In [1]: import numpy as np

In [2]: import numpy.linalg as la

In [3]: np.set_printoptions(precision=2, suppress=True, linewidth=100)

In [4]: M = np.load("data.npy")

In [5]: M
Out[5]: 
array([[7, 1, 0, 1],
       [2, 6, 3, 1],
       [1, 2, 2, 2],
       [3, 0, 1, 3]])

In [6]: Y = M[0, 0] * M[1:] - np.outer(M[1:, 0], M[0])

In [7]: Y
Out[7]: 
array([[ 0, 40, 21,  5],
       [ 0, 13, 14, 13],
       [ 0, -3,  7, 18]])

In [8]: print(M[:, 0] / M[0, 0])
[1.   0.29 0.14 0.43]

In [9]: print(np.flatnonzero(~Y.round(6).any(axis=1)))
[]

In [10]: (M + M.T) / 2
Out[10]: 
array([[7. , 1.5, 0.5, 2. ],
       [1.5, 6. , 2.5, 0.5],
       [0.5, 2.5, 2. , 1.5],
       [2. , 0.5, 1.5, 3. ]])

In [11]: (M - M.T) / 2
Out[11]: 
array([[ 0. , -0.5, -0.5, -1. ],
       [ 0.5,  0. ,  0.5,  0.5],
       [ 0.5, -0.5,  0. ,  0.5],
       [ 1. , -0.5, -0.5,  0. ]])

In [12]: la.determinant(M)
Traceback (most recent call last):
  Cell In[12], line 1
    la.determinant(M)
AttributeError: module 'numpy.linalg' has no attribute 'determinant'


In [13]: round(float(la.det(M)), 2)
Out[13]: 28.0

In [14]: np.allclose(M @ M.T, M.T @ M)
Out[14]: False

In [15]: np.trace(M)
Out[15]: np.int64(18)

In [16]: round(float(np.abs(la.eigvals(M)).max()), 2)
Out[16]: 9.14

In [17]: rng = np.random.default_rng(27356)

In [18]: Y = M + rng.integers(-2, 3, (4, 3)) @ rng.integers(-2, 3, (3, 4))

In [19]: Y
Out[19]: 
array([[ 7, -5,  4, -7],
       [ 2,  8,  5,  5],
       [ 7,  0,  4,  2],
       [-2,  2, -2,  3]])

In [20]: np.abs(Y - M).sum(axis=1)
Out[20]: array([18,  8, 10, 10])

In [21]: np.round(la.svd(Y - M, compute_uv=False), 2) + 0
Out[21]: array([11.93,  8.32,  3.22,  0.  ])

In [22]: q, vecs = la.qr(M[:, :1])[0], la.qr(M[:, 1:])[0]

In [23]: s = la.svd(q.T @ vecs, compute_uv=False)

In [24]: (s > 0.9).sum()
Out[24]: np.int64(1)

In [25]: s
Out[25]: array([0.98])

In [26]: F = np.load("dump.npy")

In [27]: F
Out[27]: 
array([[ 0.6, -1.1,  1.1,  0.2,  1.3, -1.7],
       [ 1. , -0.2, -1.7, -0.1, -1.3, -1.3],
       [-1.7, -1.2, -0.5,  1.1,  1.4, -1.1],
       [-1.4,  0.3,  1.3,  1.4,  1. ,  2.3],
       [-0.4, -1. , -1.5,  0.7,  1.1,  0.7],
       [-0.6, -2.3, -0.2, -0.7,  0.4,  0.4],
       [ 6.5,  0. , -3. , -5.5,  0. , -7. ],
       [ 0.1,  0.9, -0.6, -1. , -1.5, -0.4],
       [ 0.3, -0.5,  0.5, -0.3, -0.4,  0.1],
       [-0.1,  0.4,  0.3,  1.8,  1.3, -0.3],
       [-0.6,  0. ,  0.5,  0.6, -1.5,  0.1]])

In [28]: # row 6 is much longer than the rest

In [29]: F.reshape(2, -1)
Out[29]: 
array([[ 0.6, -1.1,  1.1,  0.2,  1.3, -1.7,  1. , -0.2, -1.7, -0.1, -1.3, -1.3, -1.7, -1.2, -0.5,
         1.1,  1.4, -1.1, -1.4,  0.3,  1.3,  1.4,  1. ,  2.3, -0.4, -1. , -1.5,  0.7,  1.1,  0.7,
        -0.6, -2.3, -0.2],
       [-0.7,  0.4,  0.4,  6.5,  0. , -3. , -5.5,  0. , -7. ,  0.1,  0.9, -0.6, -1. , -1.5, -0.4,
         0.3, -0.5,  0.5, -0.3, -0.4,  0.1, -0.1,  0.4,  0.3,  1.8,  1.3, -0.3, -0.6,  0. ,  0.5,
         0.6, -1.5,  0.1]])

In [30]: F.reshape(-1, 2)
Out[30]: 
array([[ 0.6, -1.1],
       [ 1.1,  0.2],
       [ 1.3, -1.7],
       [ 1. , -0.2],
       [-1.7, -0.1],
       [-1.3, -1.3],
       [-1.7, -1.2],
       [-0.5,  1.1],
       [ 1.4, -1.1],
       [-1.4,  0.3],
       [ 1.3,  1.4],
       [ 1. ,  2.3],
       [-0.4, -1. ],
       [-1.5,  0.7],
       [ 1.1,  0.7],
       [-0.6, -2.3],
       [-0.2, -0.7],
       [ 0.4,  0.4],
       [ 6.5,  0. ],
       [-3. , -5.5],
       [ 0. , -7. ],
       [ 0.1,  0.9],
       [-0.6, -1. ],
       [-1.5, -0.4],
       [ 0.3, -0.5],
       [ 0.5, -0.3],
       [-0.4,  0.1],
       [-0.1,  0.4],
       [ 0.3,  1.8],
       [ 1.3, -0.3],
       [-0.6,  0. ],
       [ 0.5,  0.6],
       [-1.5,  0.1]])

In [31]: F.ravel(order="F")
Out[31]: 
array([ 0.6,  1. , -1.7, -1.4, -0.4, -0.6,  6.5,  0.1,  0.3, -0.1, -0.6, -1.1, -0.2, -1.2,  0.3,
       -1. , -2.3,  0. ,  0.9, -0.5,  0.4,  0. ,  1.1, -1.7, -0.5,  1.3, -1.5, -0.2, -3. , -0.6,
        0.5,  0.3,  0.5,  0.2, -0.1,  1.1,  1.4,  0.7, -0.7, -5.5, -1. , -0.3,  1.8,  0.6,  1.3,
       -1.3,  1.4,  1. ,  1.1,  0.4,  0. , -1.5, -0.4,  1.3, -1.5, -1.7, -1.3, -1.1,  2.3,  0.7,
        0.4, -7. , -0.4,  0.1, -0.3,  0.1])

In [32]: t3 = F.reshape(11, 2, -1)

In [33]: t3[:, 0]
Out[33]: 
array([[ 0.6, -1.1,  1.1],
       [ 1. , -0.2, -1.7],
       [-1.7, -1.2, -0.5],
       [-1.4,  0.3,  1.3],
       [-0.4, -1. , -1.5],
       [-0.6, -2.3, -0.2],
       [ 6.5,  0. , -3. ],
       [ 0.1,  0.9, -0.6],
       [ 0.3, -0.5,  0.5],
       [-0.1,  0.4,  0.3],
       [-0.6,  0. ,  0.5]])

In [34]: np.einsum("ihd,jhd->hij", t3, t3).shape
Out[34]: (2, 11, 11)

In [35]: hat = F @ la.solve(F.T @ F, F.T)

In [36]: round(float(np.trace(hat)), 2)
Out[36]: 6.0

In [37]: np.diag(hat)
Out[37]: array([0.6 , 0.64, 0.87, 0.24, 0.61, 0.67, 0.92, 0.37, 0.18, 0.49, 0.41])

In [38]: print(la.matrix_rank(np.eye(11) - hat))
5

In [39]: round(F[2] @ F[6], 2)
Out[39]: np.float64(-7.9)

In [40]: np.round(la.norm(F[2], 1), 2), np.round(la.norm(F[2], np.inf), 2)
Out[40]: (np.float64(7.0), np.float64(1.7))

In [41]: la.norm(F, axis=1)
Out[41]: array([ 2.72,  2.71,  2.99,  3.46,  2.37,  2.55, 11.42,  2.14,  0.92,  2.3 ,  1.8 ])

In [42]: round(la.norm(F) ** 2 / la.norm(F, 2) ** 2, 2)
Out[42]: np.float64(1.29)

In [43]: r0, r1 = F[10], F[4]

In [44]: r0 @ r0
Out[44]: np.float64(3.23)

In [45]: pr = (r0 @ r1) / (r0 @ r0) * r0

In [46]: r1 - pr
Out[46]: array([-0.71, -1.  , -1.24,  1.01,  0.32,  0.75])

In [47]: print(round(float((r1 - pr) @ r0), 2))
-0.0

In [48]: A = np.loadtxt("layer15.csv", delimiter=",")

In [49]: A
Out[49]: 
array([[ 3.,  0.,  0.,  0.,  0.,  0.,  0.,  0.],
       [ 0.,  3.,  0.,  0.,  0.,  0.,  0.,  0.],
       [-1.,  0., -3.,  0.,  0.,  0.,  0.,  0.],
       [ 1., -3.,  3.,  3.,  0.,  0.,  0.,  0.],
       [-1., -3.,  2., -2., -1.,  0.,  0.,  0.],
       [ 3., -1.,  3.,  0.,  0., -1.,  0.,  0.],
       [ 3.,  0.,  0., -2.,  2., -3.,  3.,  0.],
       [-2.,  3.,  3., -1.,  3.,  0.,  1.,  0.]])

In [50]: # null space of dimension 1

In [51]: print(np.argsort(-la.norm(A, axis=0).round(6), kind="stable")[:3])
[2 1 0]

In [52]: la.matrix_rank(A, rtol=0.1)
Out[52]: np.int64(6)

In [53]: la.cond(A) > 100
Out[53]: np.True_

In [54]: np.allclose(A, A.T)
Out[54]: False

In [55]: np.trace(A)
Out[55]: np.float64(7.0)

In [56]: np.round(la.det(A), 2)
Out[56]: np.float64(0.0)

In [57]: assert A == A.T
Traceback (most recent call last):
  Cell In[57], line 1
    assert A == A.T
ValueError: The truth value of an array with more than one element is ambiguous. Use a.any() or a.all()


In [58]: A.inv()
Traceback (most recent call last):
  Cell In[58], line 1
    A.inv()
AttributeError: 'numpy.ndarray' object has no attribute 'inv'


In [59]: la.matrix_power(A, 4)
Out[59]: 
array([[  81.,    0.,    0.,    0.,    0.,    0.,    0.,    0.],
       [   0.,   81.,    0.,    0.,    0.,    0.,    0.,    0.],
       [   0.,    0.,   81.,    0.,    0.,    0.,    0.,    0.],
       [  54., -324.,    0.,   81.,    0.,    0.,    0.,    0.],
       [ -72.,   72., -140.,  -40.,    1.,    0.,    0.,    0.],
       [  30.,  -20., -120.,    0.,    0.,    1.,    0.,    0.],
       [   0.,  354., -182., -304.,   40.,  -60.,   81.,    0.],
       [-111.,  240.,  -37., -143.,   11.,  -21.,   27.,    0.]])

In [60]: round(float(np.abs(la.eigvals(A)).max()), 2)
Out[60]: 3.0

In [61]: U, s, VT = la.svd(A)

In [62]: vecs = VT[:(s > 1e-8).sum()]

In [63]: x0 = A[7] + 4 * A[3] + rng.integers(2) * np.eye(8)[3]

In [64]: x0
Out[64]: array([ 2., -9., 15., 11.,  3.,  0.,  1.,  0.])

In [65]: np.round(vecs.T @ vecs, 2) + 0
Out[65]: 
array([[1., 0., 0., 0., 0., 0., 0., 0.],
       [0., 1., 0., 0., 0., 0., 0., 0.],
       [0., 0., 1., 0., 0., 0., 0., 0.],
       [0., 0., 0., 1., 0., 0., 0., 0.],
       [0., 0., 0., 0., 1., 0., 0., 0.],
       [0., 0., 0., 0., 0., 1., 0., 0.],
       [0., 0., 0., 0., 0., 0., 1., 0.],
       [0., 0., 0., 0., 0., 0., 0., 0.]])

In [66]: round(la.norm(x0 - vecs.T @ vecs @ x0), 2)
Out[66]: np.float64(0.0)

In [67]: np.allclose(vecs.T @ vecs @ x0, x0)
Out[67]: True

In [68]: la.matrix_rank(np.vstack([A, x0]))
Out[68]: np.int64(7)

In [69]: np.diag(vecs.T @ vecs)
Out[69]: array([1., 1., 1., 1., 1., 1., 1., 0.])

In [70]: U, s, VT = la.svd(M, full_matrices=False)

In [71]: print(s)
[9.51 5.83 2.92 0.17]

In [72]: s / s[0]
Out[72]: array([1.  , 0.61, 0.31, 0.02])

In [73]: U, s, VT = la.svd(F, full_matrices=False)

In [74]: s
Out[74]: array([12.2 ,  4.44,  3.1 ,  2.65,  2.27,  1.36])

In [75]: np.cumsum(s ** 2) / np.sum(s ** 2)
Out[75]: array([0.77, 0.88, 0.93, 0.96, 0.99, 1.  ])

In [76]: round(float(np.sqrt((s ** 2).sum())), 2), round(la.norm(F), 2)
Out[76]: (13.86, np.float64(13.86))

In [77]: np.round(U.T @ F @ VT.T, 2) + 0
Out[77]: 
array([[12.2 ,  0.  ,  0.  ,  0.  ,  0.  ,  0.  ],
       [ 0.  ,  4.44,  0.  ,  0.  ,  0.  ,  0.  ],
       [ 0.  ,  0.  ,  3.1 ,  0.  ,  0.  ,  0.  ],
       [ 0.  ,  0.  ,  0.  ,  2.65,  0.  ,  0.  ],
       [ 0.  ,  0.  ,  0.  ,  0.  ,  2.27,  0.  ],
       [ 0.  ,  0.  ,  0.  ,  0.  ,  0.  ,  1.36]])

In [78]: np.round(U.T @ U, 2) + 0
Out[78]: 
array([[1., 0., 0., 0., 0., 0.],
       [0., 1., 0., 0., 0., 0.],
       [0., 0., 1., 0., 0., 0.],
       [0., 0., 0., 1., 0., 0.],
       [0., 0., 0., 0., 1., 0.],
       [0., 0., 0., 0., 0., 1.]])

In [79]: np.allclose(U * s @ VT, F)
Out[79]: True

In [80]: np.round(np.abs(VT[0]), 2) + 0
Out[80]: array([0.56, 0.  , 0.27, 0.48, 0.05, 0.61])

In [81]: K = np.loadtxt("w.csv", delimiter=",")

In [82]: K
Out[82]: 
array([[-6.46,  3.23, -4.49,  0.2 ,  1.32],
       [-8.52,  4.26, -5.39,  2.39, -1.13],
       [-2.27,  1.13, -0.18, -1.78, -1.14],
       [-3.55,  1.77, -2.61, -2.29,  2.97],
       [-4.41,  2.2 , -3.13, -1.52,  2.38],
       [-0.29,  0.14,  1.94, -2.62, -2.55],
       [-6.74,  3.37, -4.36,  0.76,  0.2 ],
       [ 1.34, -0.67,  1.01, -6.01,  4.34],
       [-5.58,  2.79, -3.46, -0.08,  0.42],
       [-6.93,  3.47, -4.1 ,  1.3 , -1.04],
       [ 1.42, -0.71,  1.93, -5.21,  1.77],
       [-2.31,  1.16, -1.18, -2.72,  1.77],
       [-1.  ,  0.5 , -0.64, -4.13,  3.4 ]])

In [83]: la.norm(K, axis=1)
Out[83]: array([ 8.6 , 11.26,  3.3 ,  6.06,  6.49,  4.16,  8.74,  7.63,  7.15,  8.93,  6.04,  4.31,  5.5 ])

In [84]: la.norm(K, axis=0)
Out[84]: array([16.92,  8.46, 11.13, 10.64,  7.96])

In [85]: np.round(la.norm(K, "nuc"), 2)
Out[85]: np.float64(39.4)

In [86]: round(la.norm(K[2] - K[3]), 2)
Out[86]: np.float64(5.02)

In [87]: np.round(la.norm(K, 2), 2)
Out[87]: np.float64(21.9)

In [88]: round(float(K[2] @ K[3]), 2)
Out[88]: 11.2
